$ ipython --no-banner

In [1]: import numpy as np

In [2]: np.set_printoptions(precision=3, suppress=True, linewidth=100)

In [3]: mat = np.load("mat.npy")

In [4]: print(mat)
[[ 44.426  -0.786   6.371  -7.789]
 [ 15.289  -2.12   -3.796  -4.998]
 [ -8.8    -0.33   -2.448  -0.366]
 [ -7.061  -0.102  -0.961   0.931]
 [-20.432  -0.437  -7.584 -21.536]
 [ 21.639  -2.043  -1.794  13.3  ]
 [-31.013   3.213   0.395 -10.604]
 [ 15.066  -1.391   2.711   7.902]
 [ 22.648  -3.217  -6.908   2.153]
 [-17.296  -1.719   9.211   5.829]
 [  1.307  -0.239  -1.08    8.869]]

In [5]: labels = mat[:, 3] > np.median(mat[:, 3])

In [6]: r0 = mat[labels].mean(axis=0) - mat[~labels].mean(axis=0)

In [7]: print(round(float((((mat - mat.mean(axis=0)) @ r0 > 0) == labels).mean()), 3))
0.727

In [8]: print(np.argsort(-np.abs(r0).round(6), kind="stable"))
[3 0 2 1]

In [9]: print(labels.astype(int))
[0 0 0 0 0 1 0 1 1 1 1]

In [10]: print(((mat - mat.mean(axis=0)) @ r0 > 0).astype(int))
[1 1 0 0 0 1 0 1 1 0 1]

In [11]: d = np.linalg.norm(mat[:, None] - mat[None], axis=-1)

In [12]: print(d[8].round(6).argsort(kind="stable")[:4])
[8 1 5 7]

In [13]: print(np.unravel_index(d.round(6).argmax(), d.shape))
(np.int64(0), np.int64(6))

In [14]: print(np.flatnonzero(d[8] < d.mean() / 2))
[1 5 7 8]

In [15]: print(np.linalg.norm(mat, axis=1))
[45.558 16.662  9.147  7.187 30.643 25.545 32.935 17.283 23.992 20.516  9.033]

In [16]: print(d.mean(axis=1).argmax())
0

In [17]: print(d.shape)
(11, 11)

In [18]: print((d + 1e9 * np.eye(11)).round(6).argmin(axis=1))
[8 8 3 2 6 7 4 5 1 3 3]

In [19]: print(np.linalg.norm(mat - mat.mean(axis=0), axis=1))
[42.368 13.295 12.215 10.457 32.407 23.1   35.944 14.908 20.735 23.643  9.675]

In [20]: rng = np.random.default_rng(392)

In [21]: B = mat + rng.integers(-2, 3, (11, 3)) @ rng.integers(-2, 3, (3, 4))

In [22]: print(B)
[[ 43.426  -0.786   8.371  -7.789]
 [ 13.289  -2.12    4.204  -0.998]
 [-10.8    -7.33   -2.448   2.634]
 [ -5.061  -0.102  -8.961  -3.069]
 [-19.432   0.563  -9.584 -22.536]
 [ 22.639  -0.043  -5.794   9.3  ]
 [-29.013  10.213  -1.605 -15.604]
 [ 14.066  -3.391   2.711   7.902]
 [ 22.648   1.783  -2.908   1.153]
 [-18.296  -6.719   9.211   8.829]
 [  3.307   5.761  -3.08    4.869]]

In [23]: print(np.round(np.linalg.svd(B - mat, compute_uv=False), 3) + 0)
[18.192 12.948  2.099  0.   ]

In [24]: print(np.linalg.matrix_rank(B - mat, tol=1e-8))
3

In [25]: print(B - mat)
[[-1.  0.  2.  0.]
 [-2.  0.  8.  4.]
 [-2. -7.  0.  3.]
 [ 2.  0. -8. -4.]
 [ 1.  1. -2. -1.]
 [ 1.  2. -4. -4.]
 [ 2.  7. -2. -5.]
 [-1. -2.  0.  0.]
 [ 0.  5.  4. -1.]
 [-1. -5.  0.  3.]
 [ 2.  6. -2. -4.]]
